>>> import numpy as np
>>> from numpy import linalg as LA
>>> np.set_printoptions(precision=1, suppress=True, linewidth=160)
>>> X = np.loadtxt("sample0.csv", delimiter=",")
>>> X
array([[ 1.9,  1. ,  3.3],
       [ 2.9,  0.9,  5. ],
       [ 2.2,  0.8,  4. ],
       [ 3.1,  0.9,  4.9],
       [ 2. ,  0.5,  3.1],
       [ 1.5,  0.7,  2.5],
       [-2.6, -0.8, -4.6],
       [ 1.7,  0.7,  3. ],
       [ 4.4,  1.5,  7.3],
       [-2.2, -0.6, -3.8]])
>>> dist = LA.norm(X[:, None] - X[None], axis=-1)
>>> LA.norm(X - X.mean(axis=0), axis=1)
array([1. , 2.9, 1.7, 2.9, 0.8, 0.1, 8.3, 0.6, 5.7, 7.4])
>>> (dist + 1e9 * np.eye(10)).round(6).argmin(axis=1)
array([7, 3, 0, 1, 7, 7, 9, 4, 3, 6])
>>> dist.mean(axis=1).argmax()
np.int64(6)
>>> dist[:5, :5]
array([[0. , 2. , 0.8, 2. , 0.5],
       [2. , 0. , 1.2, 0.2, 2.1],
       [0.8, 1.2, 0. , 1.3, 1. ],
       [2. , 0.2, 1.3, 0. , 2.1],
       [0.5, 2.1, 1. , 2.1, 0. ]])
>>> K = np.load("arr.npy")
>>> K
array([[-3,  0],
       [ 6,  0],
       [ 3,  0]])
>>> # column 0 is much longer than the rest
>>> rank = LA.matrix_rank(K)
>>> rank
np.int64(1)
>>> N = LA.svd(K)[2][rank:].T
>>> N @ N.T
array([[0., 0.],
       [0., 1.]])
>>> [int(LA.matrix_rank(np.delete(K, i, axis=0))) for i in range(3)]
[1, 1, 1]
>>> N[:, 0] / N[np.abs(N[:, 0]).round(6).argmax(), 0]
array([0., 1.])
>>> [int(LA.matrix_rank(K[:, :j + 1])) for j in range(2)]
[1, 1]
>>> np.allclose(K @ N, 0)
True
>>> left, s, Vt = LA.svd(K)
>>> np.argmax(s[:-1] / (s[1:] + 1e-6)) + 1
np.int64(1)
>>> B = left[:, :1] @ np.diag(s[:1]) @ Vt[:1]
>>> np.round(LA.norm(K - B) / LA.norm(K), 1)
np.float64(0.0)
>>> LA.matrix_rank(K, rtol=0.05)
np.int64(1)
>>> round(LA.norm(K - B, 2), 1), s[1]
(np.float64(0.0), np.float64(0.0))
>>> np.unique(K.round(6), axis=0).shape
(3, 2)
>>> np.abs(np.diag(LA.qr(K)[1])) > 1e-9
array([ True, False])
>>> LA.lstsq(K[:-1].T, K[-1])[2]
np.int32(1)
>>> K @ LA.pinv(K) @ K
array([[-3.,  0.],
       [ 6.,  0.],
       [ 3.,  0.]])
>>> round(np.trace(LA.pinv(K) @ K), 1)
np.float64(1.0)
>>> B = np.array([[3, 0, -1], [-3, -1, 2]])
>>> W2 = np.kron(B, K)
>>> W2.shape
(6, 6)
>>> round(float(LA.norm(W2, 2)), 1), np.round(LA.norm(B, 2) * LA.norm(K, 2), 1)
(35.4, np.float64(35.4))
>>> LA.matrix_rank(W2)
np.int64(2)
>>> W2
array([[ -9,   0,   0,   0,   3,   0],
       [ 18,   0,   0,   0,  -6,   0],
       [  9,   0,   0,   0,  -3,   0],
       [  9,   0,   3,   0,  -6,   0],
       [-18,   0,  -6,   0,  12,   0],
       [ -9,   0,  -3,   0,   6,   0]])
>>> E = np.array([[2, 0, 3, 2], [1, 0, 2, 2], [-2, -2, 0, 2], [1, 0, 1, 0]])
>>> # rows and columns are dependent
>>> left, s, Vt = LA.svd(E)
>>> np.argmax(s[:-1] / (s[1:] + 1e-6)) + 1
np.int64(3)
>>> s.round(1) + 0
array([5.2, 3.6, 0.6, 0. ])
>>> B = left[:, :3] @ np.diag(s[:3]) @ Vt[:3]
>>> round(float(np.abs(E - B).max()), 1)
0.0
>>> np.round(LA.norm(E - B, 2), 1), round(float(s[3]), 1)
(np.float64(0.0), 0.0)
>>> round(LA.norm(E - B) / LA.norm(E), 1)
np.float64(0.0)
